$ ipython --no-banner

In [1]: import numpy as np

In [2]: import numpy.linalg as la

In [3]: np.set_printoptions(suppress=True, linewidth=200)

In [4]: feats = np.array([[1, 0, 0, 0, 0, 0, 0],
   ...:     [1, 1, 0, 0, 0, 0, 0],
   ...:     [-1, -1, 1, 0, 0, 0, 0],
   ...:     [2, -2, 1, 1, 0, 0, 0],
   ...:     [-2, 1, -3, -1, 1, 0, 0],
   ...:     [-2, -1, 3, 1, 2, 1, 0],
   ...:     [-1, -3, -2, 3, -3, -2, 1]])

In [5]: np.prod(np.diag(feats)), round(float(la.det(feats)), 2)
Out[5]: (np.int64(1), 1.0)

In [6]: np.round(np.sort(la.eigvals(feats)), 2)
Out[6]: array([1., 1., 1., 1., 1., 1., 1.])

In [7]: la.matrix_rank(feats - feats[0, 0] * np.eye(7))
Out[7]: np.int64(6)

In [8]: arr = np.load("arr.npy")

In [9]: arr
Out[9]: 
array([[-2.49,  0.88,  0.02, -0.95, -1.06],
       [-0.77,  0.27, -1.79,  0.35,  2.24],
       [-1.82, -1.07, -1.19,  1.72, -0.37],
       [-0.07,  0.07,  1.97, -0.56,  2.19],
       [-1.32, -0.12,  2.21,  0.78, -1.33],
       [ 2.38, -1.08, -1.29,  0.53, -0.5 ],
       [ 0.21, -1.98,  0.51,  1.2 , -1.82],
       [ 0.72,  0.81, -0.41, -2.67, -0.73],
       [-0.7 , -0.14,  1.84, -1.8 ,  1.36],
       [ 1.49, -0.03, -1.81,  0.62,  1.77],
       [ 0.89,  1.92, -1.57,  1.3 , -0.62],
       [ 2.92, -0.42,  0.06, -0.38, -0.41]])

In [10]: Y = np.c_[arr[:, :4] @ np.array([[3, 0, 2, 2], [1, 2, 4, 0], [1, 5, 1, 2], [1, 0, 0, 1]]), np.array([-1, 2, 0, -1, -1, 2, -1, 2, 0, 1, -1, 2])]

In [11]: Y.round(2)
Out[11]: 
array([[-7.52,  1.86, -1.44, -5.89, -1.  ],
       [-3.48, -8.41, -2.25, -4.77,  2.  ],
       [-6.  , -8.09, -9.11, -4.3 ,  0.  ],
       [ 1.27,  9.99,  2.11,  3.24, -1.  ],
       [-1.09, 10.81, -0.91,  2.56, -1.  ],
       [ 5.3 , -8.61, -0.85,  2.71,  2.  ],
       [ 0.36, -1.41, -6.99,  2.64, -1.  ],
       [-0.11, -0.43,  4.27, -2.05,  2.  ],
       [-2.2 ,  8.92, -0.12,  0.48,  0.  ],
       [ 3.25, -9.11,  1.05, -0.02,  1.  ],
       [ 4.32, -4.01,  7.89, -0.06, -1.  ],
       [ 8.02, -0.54,  4.22,  5.58,  2.  ]])

In [12]: la.matrix_rank(np.c_[arr, Y])
Out[12]: np.int64(6)

In [13]: np.round(la.lstsq(arr, Y[:, 0])[0], 2) + 0
Out[13]: array([3., 1., 1., 1., 0.])
